% python3 -q
>>> import numpy as np
>>> np.set_printoptions(suppress=True, linewidth=160)
>>> X = np.loadtxt("test14.csv", delimiter=",")
>>> X
array([[ 3.,  2.,  0.,  3.,  3.,  2., 12.,  3.,  3.,  3.,  1.],
       [ 1.,  0.,  0.,  1.,  1.,  1.,  4.,  1.,  1.,  3.,  3.],
       [ 2.,  0.,  1.,  0.,  3.,  3.,  8.,  2.,  1.,  3.,  3.],
       [ 0.,  2.,  2.,  0.,  1.,  0.,  0.,  1.,  1.,  2.,  2.],
       [ 1.,  0.,  3.,  0.,  2.,  2.,  4.,  2.,  1.,  1.,  1.],
       [ 0.,  1.,  0.,  2.,  3.,  1.,  0.,  1.,  0.,  2.,  2.],
       [ 3.,  2.,  1.,  2.,  2.,  2., 12.,  1.,  1.,  3.,  2.],
       [ 0.,  2.,  3.,  1.,  3.,  0.,  0.,  1.,  3.,  3.,  0.],
       [ 2.,  1.,  1.,  2.,  2.,  2.,  8.,  0.,  1.,  1.,  3.]])
>>> vec = np.array([3, 0, 2, 1, 3, 3, 3, 2, 3, 3, 0])
>>> h = np.maximum(X @ vec, 0)
>>> X.T @ h
array([ 801.,  506.,  466.,  631., 1027.,  770., 3204.,  666.,  659., 1075.,  822.])
>>> round(float(np.linalg.norm(X, "nuc")), 3)
50.503
>>> round(np.linalg.norm(X, 2), 3)
np.float64(25.449)
>>> print(np.round(np.linalg.norm(X, axis=1), 3))
[14.387  6.325 10.488  4.359  6.403  4.899 13.601  6.481  9.644]
>>> rng = np.random.default_rng(87934)
>>> B = X + rng.integers(-2, 3, (9, 1)) @ rng.integers(-2, 3, (1, 11))
>>> B
array([[ 1.,  1.,  1.,  1.,  1.,  1., 12.,  1.,  4.,  5.,  3.],
       [ 3.,  1., -1.,  3.,  3.,  2.,  4.,  3.,  0.,  1.,  1.],
       [-2., -2.,  3., -4., -1.,  1.,  8., -2.,  3.,  7.,  7.],
       [ 2.,  3.,  1.,  2.,  3.,  1.,  0.,  3.,  0.,  0.,  0.],
       [ 3.,  1.,  2.,  2.,  4.,  3.,  4.,  4.,  0., -1., -1.],
       [ 0.,  1.,  0.,  2.,  3.,  1.,  0.,  1.,  0.,  2.,  2.],
       [-1.,  0.,  3., -2., -2.,  0., 12., -3.,  3.,  7.,  6.],
       [ 0.,  2.,  3.,  1.,  3.,  0.,  0.,  1.,  3.,  3.,  0.],
       [ 2.,  1.,  1.,  2.,  2.,  2.,  8.,  0.,  1.,  1.,  3.]])
>>> print(np.linalg.matrix_rank(B - X, tol=1e-8))
1
>>> print(np.round(np.linalg.svd(B - X, compute_uv=False), 3) + 0)
[18.33  0.    0.    0.    0.    0.    0.    0.    0.  ]
>>> np.abs(B - X).sum(axis=1)
array([16., 16., 32., 16., 16.,  0., 32.,  0.,  0.])
